In [1]: import numpy as np

In [2]: from numpy import linalg as LA

In [3]: np.set_printoptions(precision=3, suppress=True, linewidth=100, legacy="1.25")

In [4]: O, _ = LA.qr(np.array([[3.1, -0.6, 0.5, 1.4, -1.8, -0.6, -0.5, 0.4, -0.7, 0.5],
   ...:     [-1.7, 2.1, 0.7, 0.4, -0.9, 1.3, 0.3, -0.1, -1.6, 0.0],
   ...:     [0.7, 1.3, -1.2, 0.3, 0.1, 0.0, -1.0, 0.9, 0.6, 0.9],
   ...:     [0.2, 0.5, -2.2, 0.8, -0.3, -0.8, -0.3, 0.9, -0.4, 1.4],
   ...:     [0.7, 0.7, -1.3, 0.4, -1.4, -1.5, -0.2, -0.4, 0.5, -0.8],
   ...:     [-0.2, -0.7, -1.4, -0.7, 1.2, 0.8, 1.9, -0.7, 0.0, -1.2],
   ...:     [-0.5, -0.7, 0.4, -1.5, -0.5, -1.0, 1.1, 0.2, -1.5, -2.7],
   ...:     [0.7, -1.9, -1.2, -0.4, 0.0, -1.6, -0.4, -1.2, 0.3, 1.0],
   ...:     [-1.0, -0.1, -0.8, -0.2, -1.8, -0.5, -0.1, -0.4, 1.3, -0.3],
   ...:     [0.8, 0.7, -1.3, -1.0, -2.1, 0.4, 1.5, 1.4, 1.5, -0.7]]))

In [5]: A = O[:, :9]

In [6]: print(A)
[[-0.776 -0.059  0.285 -0.173 -0.307 -0.207 -0.181  0.01  -0.254]
 [ 0.426 -0.496  0.145 -0.111 -0.256 -0.16  -0.196 -0.279 -0.543]
 [-0.175 -0.442 -0.253  0.132  0.351  0.2    0.49  -0.115 -0.319]
 [-0.05  -0.165 -0.565 -0.399 -0.002  0.092 -0.236  0.617 -0.168]
 [-0.175 -0.263 -0.294 -0.024 -0.204  0.504 -0.378 -0.491  0.366]
 [ 0.05   0.224 -0.401  0.098  0.324 -0.511 -0.454 -0.29  -0.101]
 [ 0.125  0.247  0.064  0.539 -0.199  0.446 -0.315  0.256 -0.379]
 [-0.175  0.513 -0.327 -0.071 -0.125  0.139  0.275 -0.35  -0.432]
 [ 0.25   0.107 -0.269 -0.154 -0.671 -0.163  0.318 -0.009  0.142]
 [-0.2   -0.27  -0.288  0.672 -0.254 -0.352  0.092  0.126  0.126]]

In [7]: # orthonormal columns

In [8]: Y = A / np.sqrt((A ** 2).mean(axis=1, keepdims=True))

In [9]: LA.matrix_rank(Y) == LA.matrix_rank(A)
Out[9]: True

In [10]: print(LA.matrix_rank(A - A.mean(axis=1, keepdims=True)))
8

In [11]: Y = np.c_[A[:, :2] @ np.array([[1, 0], [2, 2]]), np.array([-1, 0, 0, 1, 1, -2, -2, 2, -2, -2])]

In [12]: print(Y)
[[-0.895 -0.119 -1.   ]
 [-0.566 -0.992  0.   ]
 [-1.059 -0.884  0.   ]
 [-0.379 -0.329  1.   ]
 [-0.701 -0.525  1.   ]
 [ 0.499  0.449 -2.   ]
 [ 0.62   0.495 -2.   ]
 [ 0.851  1.026  2.   ]
 [ 0.464  0.214 -2.   ]
 [-0.741 -0.541 -2.   ]]

In [13]: LA.matrix_rank(np.c_[A, Y])
Out[13]: 10

In [14]: proj = A @ LA.solve(A.T @ A, A.T)

In [15]: np.round(LA.eigvalsh(proj), 3) + 0
Out[15]: array([0., 1., 1., 1., 1., 1., 1., 1., 1., 1.])

In [16]: np.diag(proj)
Out[16]: array([0.953, 0.963, 0.826, 0.981, 1.   , 0.888, 0.917, 0.826, 0.769, 0.876])

In [17]: LA.matrix_rank(np.eye(10) - proj)
Out[17]: 1

In [18]: np.allclose(proj @ proj, proj)
Out[18]: True

In [19]: round(float(np.abs(A).max()), 3)
Out[19]: 0.776

In [20]: LA.matrix_rank(A)
Out[20]: 9

In [21]: A[:, 9]
---------------------------------------------------------------------------
IndexError                                Traceback (most recent call last)
Cell In[21], line 1
----> 1 A[:, 9]

IndexError: index 9 is out of bounds for axis 1 with size 9

In [22]: np.round(LA.norm(A), 3)
Out[22]: 3.0

In [23]: A.mean(axis=0)
Out[23]: array([-0.07 , -0.06 , -0.19 ,  0.051, -0.134, -0.001, -0.058, -0.052, -0.156])

In [24]: W0 = np.loadtxt("dump.csv", delimiter=",")

In [25]: print(W0)
[[-0.14   0.902 -1.067  0.461  0.685  0.1    1.234 -1.291  0.504 -1.694  0.139  0.078]
 [ 1.537 -0.696 -0.606 -1.692  0.876 -0.449 -0.251 -1.204 -0.189  0.386 -0.331 -0.386]
 [ 0.699 -0.092 -1.058  1.359  0.259 -0.894 -1.102  0.063 -0.95  -0.118 -0.444  1.529]
 [ 0.07   0.134 -0.207 -0.154  1.576  1.387  0.347  0.878  0.97   0.717 -0.966  1.105]
 [-0.279  0.374  0.017 -1.69  -0.174 -1.188 -0.061  1.237  0.416 -1.178  0.267  1.148]
 [ 0.699  0.428 -0.554  0.431 -0.214 -1.364  1.725  1.032  0.044  0.856 -0.77  -0.751]
 [ 0.14   1.047  1.881 -0.137 -0.195 -0.348  0.423 -1.079 -0.548  0.127 -1.31   0.891]
 [ 0.699 -0.871  0.163  0.507 -1.213 -0.269 -0.314 -0.469  2.243 -0.235 -0.647  0.319]
 [ 0.349  0.279 -1.126 -0.722 -1.884  1.307  0.647 -0.145 -0.677  0.355 -0.127  0.845]
 [ 1.048 -1.502  0.989  0.405  0.234  0.268  1.366  0.271 -0.514 -0.524  1.116  0.809]
 [ 1.607  0.737  0.404  0.157 -0.132  0.901 -0.663  1.004 -0.308 -1.389 -0.622 -0.999]
 [-1.118 -1.62  -0.232 -0.174 -0.051  0.086  0.313  0.161 -0.736 -0.966 -1.815 -0.375]]

In [26]: np.unravel_index(np.abs(W0).argmax(), W0.shape)
Out[26]: (7, 8)

In [27]: LA.rank(W0)
---------------------------------------------------------------------------
AttributeError                            Traceback (most recent call last)
Cell In[27], line 1
----> 1 LA.rank(W0)

AttributeError: module 'numpy.linalg' has no attribute 'rank'

In [28]: W0.shape
Out[28]: (12, 12)

In [29]: LA.matrix_rank(W0)
Out[29]: 12

In [30]: Y = LA.inv(W0)

In [31]: round(float(LA.cond(W0)), 3)
Out[31]: 1.0

In [32]: LA.inv(Y)
Out[32]: 
array([[-0.14 ,  0.902, -1.067,  0.461,  0.685,  0.1  ,  1.234, -1.291,  0.504, -1.694,  0.139,
         0.078],
       [ 1.537, -0.696, -0.606, -1.692,  0.876, -0.449, -0.251, -1.204, -0.189,  0.386, -0.331,
        -0.386],
       [ 0.699, -0.092, -1.058,  1.359,  0.259, -0.894, -1.102,  0.063, -0.95 , -0.118, -0.444,
         1.529],
       [ 0.07 ,  0.134, -0.207, -0.154,  1.576,  1.387,  0.347,  0.878,  0.97 ,  0.717, -0.966,
         1.105],
       [-0.279,  0.374,  0.017, -1.69 , -0.174, -1.188, -0.061,  1.237,  0.416, -1.178,  0.267,
         1.148],
       [ 0.699,  0.428, -0.554,  0.431, -0.214, -1.364,  1.725,  1.032,  0.044,  0.856, -0.77 ,
        -0.751],
       [ 0.14 ,  1.047,  1.881, -0.137, -0.195, -0.348,  0.423, -1.079, -0.548,  0.127, -1.31 ,
         0.891],
       [ 0.699, -0.871,  0.163,  0.507, -1.213, -0.269, -0.314, -0.469,  2.243, -0.235, -0.647,
         0.319],
       [ 0.349,  0.279, -1.126, -0.722, -1.884,  1.307,  0.647, -0.145, -0.677,  0.355, -0.127,
         0.845],
       [ 1.048, -1.502,  0.989,  0.405,  0.234,  0.268,  1.366,  0.271, -0.514, -0.524,  1.116,
         0.809],
       [ 1.607,  0.737,  0.404,  0.157, -0.132,  0.901, -0.663,  1.004, -0.308, -1.389, -0.622,
        -0.999],
       [-1.118, -1.62 , -0.232, -0.174, -0.051,  0.086,  0.313,  0.161, -0.736, -0.966, -1.815,
        -0.375]])

In [33]: print((np.abs(Y) > 1e-9).astype(int))
[[1 1 1 1 1 1 1 1 1 1 1 1]
 [1 1 1 1 1 1 1 1 1 1 1 1]
 [1 1 1 1 1 1 1 1 1 1 1 1]
 [1 1 1 1 1 1 1 1 1 1 1 1]
 [1 1 1 1 1 1 1 1 1 1 1 1]
 [1 1 1 1 1 1 1 1 1 1 1 1]
 [1 1 1 1 1 1 1 1 1 1 1 1]
 [1 1 1 1 1 1 1 1 1 1 1 1]
 [1 1 1 1 1 1 1 1 1 1 1 1]
 [1 1 1 1 1 1 1 1 1 1 1 1]
 [1 1 1 1 1 1 1 1 1 1 1 1]
 [1 1 1 1 1 1 1 1 1 1 1 1]]

In [34]: round(LA.slogdet(W0)[0], 3)
Out[34]: -1.0

In [35]: vec = np.array([0, 3, -1, 1, -1, 3, 3, 1, -2])

In [36]: LA.norm(A @ vec) <= LA.norm(A, 2) * LA.norm(vec) + 1e-9
Out[36]: True

In [37]: np.sign((A @ vec).round(6))
Out[37]: array([-1., -1.,  1.,  1., -1., -1.,  1.,  1.,  1., -1.])

In [38]: (A @ vec).argmax()
Out[38]: 7

In [39]: A @ np.ones(9)
Out[39]: array([-1.663, -1.47 , -0.13 , -0.876, -0.958, -1.059,  0.785, -0.554, -0.45 , -0.35 ])

In [40]: print(A @ (2 * vec))
[-1.949 -3.499  2.608  0.395 -2.324 -4.265  5.643  7.351  2.555 -1.006]
